>>> import numpy as np
>>> np.set_printoptions(precision=1, suppress=True, linewidth=120, floatmode="fixed")
>>> def rd(a):
...     return np.round(a, 1) + 0
... 
>>> m1 = np.load("dump.npy")
>>> print(m1)
[[  1  -3   9 -27]
 [  1  -2   4  -8]
 [  1  -1   1  -1]
 [  1   0   0   0]]
>>> rng = np.random.default_rng(275)
>>> M2 = m1 + rng.integers(-2, 3, (4, 1)) @ rng.integers(-2, 3, (1, 4))
>>> print(M2)
[[ -1  -1   7 -25]
 [  5  -6   8 -12]
 [  5  -5   5  -5]
 [  3  -2   2  -2]]
>>> print(np.abs(M2 - m1).sum(axis=1))
[ 8 16 16  8]
>>> print(np.linalg.matrix_rank(M2 - m1, tol=1e-8))
1
>>> print(M2 - m1)
[[-2  2 -2  2]
 [ 4 -4  4 -4]
 [ 4 -4  4 -4]
 [ 2 -2  2 -2]]
>>> left, sv, vt = np.linalg.svd(m1)
>>> print(rd(sv))
[30.1  2.2  0.9  0.2]
>>> print(np.argmax(sv[:-1] / (sv[1:] + 1e-6)) + 1)
1
>>> M2 = left[:, :1] @ np.diag(sv[:1]) @ vt[:1]
>>> print(np.linalg.matrix_rank(M2))
1
>>> print(rd(np.linalg.norm(m1 - M2) / np.linalg.norm(m1)))
0.1
>>> print(np.linalg.matrix_rank(m1, rtol=0.05))
2
>>> print(rd(M2))
[[  1.2  -3.3   9.4 -26.8]
 [  0.4  -1.1   3.0  -8.5]
 [  0.1  -0.2   0.5  -1.3]
 [  0.0   0.0   0.0   0.0]]
>>> x0 = np.array([3, -3, 0, -2])
>>> a = np.maximum(m1 @ x0, 0)
>>> print(np.maximum(m1 @ (3 * x0), 0))
[198  75  24   9]
>>> print(a)
[66 25  8  3]
>>> x0 = np.array([1, 0, 2, -3])
>>> rhs = m1 @ x0
>>> print(rhs)
[100  33   6   1]
>>> print(rd(np.linalg.solve(m1, rhs)))
[ 1.0  0.0  2.0 -3.0]
>>> print(rd(np.linalg.solve(m1, rhs + m1[:, 1])))
[ 1.0  1.0  2.0 -3.0]
>>> print(rd(np.linalg.solve(m1, 4 * rhs)))
[  4.0   0.0   8.0 -12.0]
>>> print(rd(np.linalg.solve(m1, m1[:, 3])))
[0.0 0.0 0.0 1.0]
>>> print(np.linalg.cond(m1) > 100)
True
>>> print(rd(np.linalg.norm(m1, 2) / np.linalg.norm(m1)))
1.0
>>> print(rd(np.abs(np.linalg.svd(m1)[2][-1])))
[0.1 0.7 0.7 0.1]
>>> print([round(float(x), 1) for x in np.linalg.svd(m1, compute_uv=False)[:3]])
[30.1, 2.2, 0.9]
>>> E = np.loadtxt("block14.csv", delimiter=",")
>>> print(E)
[[-0.3 -0.1]
 [-4.8  9.1]]
>>> gram = E.T @ E
>>> print(np.linalg.matrix_rank(gram))
2
>>> print(rd(np.linalg.eigvalsh(gram)[::-1]))
[105.9   0.1]
>>> print((E @ E.T).shape)
(2, 2)
>>> print(np.allclose(gram, gram.T))
True
>>> O, V = np.linalg.qr(E[:, :1])[0], np.linalg.qr(E[:, 1:])[0]
>>> sv = np.linalg.svd(O.T @ V, compute_uv=False)
>>> print(rd(np.linalg.norm(O @ O.T - V @ V.T, 2)))
0.1
>>> print(rd(np.degrees(np.arccos(sv.clip(0, 1)))))
[4.2]
>>> print((sv > 0.9).sum())
1
>>> print(rd(sv))
[1.0]
>>> A = np.load("mat.npy")
>>> print(A)
[[18 -5  5 -6]
 [15  9 -4 -5]
 [-3 -9 -4  1]]
>>> ang = np.radians(180)
>>> R = np.eye(4)
>>> R[0, 0] = R[3, 3] = np.cos(ang)
>>> R[0, 3], R[3, 0] = -np.sin(ang), np.sin(ang)
>>> print(rd(R))
[[-1.0  0.0  0.0  0.0]
 [ 0.0  1.0  0.0  0.0]
 [ 0.0  0.0  1.0  0.0]
 [ 0.0  0.0  0.0 -1.0]]
>>> M2 = A @ R.T
>>> print(rd(np.linalg.svd(A, compute_uv=False)), rd(np.linalg.svd(M2, compute_uv=False)))
[25.2 13.5  6.8] [25.2 13.5  6.8]
>>> print(A.reshape(2, -1))
[[18 -5  5 -6 15  9]
 [-4 -5 -3 -9 -4  1]]
>>> T = A.reshape(3, 2, -1)
>>> print(np.einsum("ihd,jhd->hij", T, T).shape)
(2, 3, 3)
>>> print(T.transpose(1, 0, 2))
[[[18 -5]
  [15  9]
  [-3 -9]]

 [[ 5 -6]
  [-4 -5]
  [-4  1]]]
>>> x0 = np.array([-4, 5, -1, 5])
>>> print((A @ x0).argmax())
2
>>> print(A @ np.ones(4))
[ 12.0  15.0 -15.0]
>>> print(np.sign((A @ x0).round(6)))
[-1 -1 -1]
>>> print(A @ (2 * x0))
[-264  -72  -48]
>>> print(A @ np.eye(4)[0])
[18.0 15.0 -3.0]
>>> print(np.einsum("ij,j->i", A, x0))
[-132  -36  -24]
>>> F = np.maximum(np.array([[2],
...     [2],
...     [0],
...     [0],
...     [1],
...     [0],
...     [2],
...     [1],
...     [2],
...     [1],
...     [1],
...     [0],
...     [2],
...     [1],
...     [2],
...     [1],
...     [2],
...     [0],
...     [2],
...     [0],
...     [2],
...     [2],
...     [0],
...     [1],
...     [1]]) @ np.array([[0, 0, 1]]) + np.array([0, 0, 0]), 0)
>>> print(F)
[[0 0 2]
 [0 0 2]
 [0 0 0]
 [0 0 0]
 [0 0 1]
 [0 0 0]
 [0 0 2]
 [0 0 1]
 [0 0 2]
 [0 0 1]
 [0 0 1]
 [0 0 0]
 [0 0 2]
 [0 0 1]
 [0 0 2]
 [0 0 1]
 [0 0 2]
 [0 0 0]
 [0 0 2]
 [0 0 0]
 [0 0 2]
 [0 0 2]
 [0 0 0]
 [0 0 1]
 [0 0 1]]
>>> x0 = np.array([0, -1, 1])
>>> print(np.linalg.norm(F @ x0) <= np.linalg.norm(F, 2) * np.linalg.norm(x0) + 1e-9)
True
>>> print((F @ x0).argmax())
0
>>> print(np.sign((F @ x0).round(6)))
[1 1 0 0 1 0 1 1 1 1 1 0 1 1 1 1 1 0 1 0 1 1 0 1 1]
>>> print(F @ np.ones(3))
[2.0 2.0 0.0 0.0 1.0 0.0 2.0 1.0 2.0 1.0 1.0 0.0 2.0 1.0 2.0 1.0 2.0 0.0 2.0 0.0 2.0 2.0 0.0 1.0 1.0]
>>> print(F @ x0)
[2 2 0 0 1 0 2 1 2 1 1 0 2 1 2 1 2 0 2 0 2 2 0 1 1]
>>> gram = F.T @ F
>>> print(rd(np.linalg.svd(F, compute_uv=False) ** 2))
[48.0  0.0  0.0]
>>> print(gram)
[[ 0  0  0]
 [ 0  0  0]
 [ 0  0 48]]
>>> left, sv, vt = np.linalg.svd(F)
>>> print(rd(sv))
[6.9 0.0 0.0]
>>> M2 = left[:, :1] @ np.diag(sv[:1]) @ vt[:1]
>>> print(rd(np.linalg.norm(F - M2, 2)), sv[1])
0.0 0.0
>>> print(np.linalg.matrix_rank(F, rtol=0.05))
1
>>> M = np.array([[-2.0, 2.0, 0.0, 0.0, 0.0],
...     [2.0, -2.0, 2.0, 0.0, 0.0],
...     [0.0, 2.0, -3.0, 2.0, 0.0],
...     [0.0, 0.0, 2.0, 1.0, 2.0],
...     [0.0, 0.0, 0.0, 2.0, -1.0]])
>>> # symmetric, so the eigenvalues are real
>>> vals, V = np.linalg.eigh(M)
>>> x0 = np.array([-3, -3, 2, 0, 2])
>>> print(np.abs(M).sum(axis=1).max(), rd(np.abs(vals).max()))
7.0 5.5
>>> print((np.sign(V[:, -1].round(6)) == np.sign(V[0, -1].round(6))).astype(int))
[1 1 1 1 1]
>>> print(rd(np.linalg.eigvalsh(M[1:, 1:])))
[-5.1 -2.2 -0.6  2.8]
>>> print(x0 @ M @ x0)
-40.0
>>> print(rd(x0 @ M @ x0 / (x0 @ x0)), rd(vals[0]), rd(vals[-1]))
-1.5 -5.5 2.9
>>> J = np.array([[2, 0, 0, 0], [0, -1, 1, 0], [0, 2, 1, 0], [2, 0, 0, -1]])
>>> # 2 blocks once reordered
>>> print((J != 0).astype(int))
[[1 0 0 0]
 [0 1 1 0]
 [0 1 1 0]
 [1 0 0 1]]
>>> print((np.linalg.matrix_power((J != 0) + (J.T != 0) + np.eye(4), 4) > 0).astype(int))
[[1 0 0 1]
 [0 1 1 0]
 [0 1 1 0]
 [1 0 0 1]]
>>> O, V = np.linalg.qr(J[:, :2])[0], np.linalg.qr(J[:, 2:])[0]
>>> sv = np.linalg.svd(O.T @ V, compute_uv=False)
>>> print((sv > 0.9).sum())
0
>>> print(rd(np.linalg.norm(O @ O.T - V @ V.T, 2)))
0.9
>>> W0 = np.load("test15.npy")
>>> print(W0)
[[1 0 0 0 0]
 [5 1 0 0 0]
 [4 0 1 0 0]
 [5 2 5 1 0]
 [4 5 5 0 1]]
>>> # triangular
>>> O, R = np.linalg.qr(W0)
>>> print(rd(abs(R[0, 0])), rd(np.linalg.norm(W0[:, 0])))
9.1 9.1
>>> print(rd(O))
[[-0.1 -0.1  0.1  0.0 -1.0]
 [-0.5 -0.3  0.7 -0.4  0.1]
 [-0.4 -0.4 -0.1  0.8  0.1]
 [-0.5  0.0 -0.7 -0.4  0.0]
 [-0.4  0.8  0.2  0.2  0.0]]
>>> print(np.allclose(R.T @ R, W0.T @ W0))
True
>>> print(rd(O @ R))
[[1.0 0.0 0.0 0.0 0.0]
 [5.0 1.0 0.0 0.0 0.0]
 [4.0 0.0 1.0 0.0 0.0]
 [5.0 2.0 5.0 1.0 0.0]
 [4.0 5.0 5.0 0.0 1.0]]
>>> print(rd(np.abs(np.diag(R))))
[9.1 3.9 2.9 0.4 0.0]
>>> print(rd(np.trace(O @ O.T)))
5.0
>>> print(rd(O.T @ O))
[[1.0 0.0 0.0 0.0 0.0]
 [0.0 1.0 0.0 0.0 0.0]
 [0.0 0.0 1.0 0.0 0.0]
 [0.0 0.0 0.0 1.0 0.0]
 [0.0 0.0 0.0 0.0 1.0]]
>>> print(rd(R))
[[-9.1 -3.8 -5.4 -0.5 -0.4]
 [ 0.0  3.9  3.7  0.0  0.8]
 [ 0.0  0.0 -2.9 -0.7  0.2]
 [ 0.0  0.0  0.0 -0.4  0.2]
 [ 0.0  0.0  0.0  0.0  0.0]]
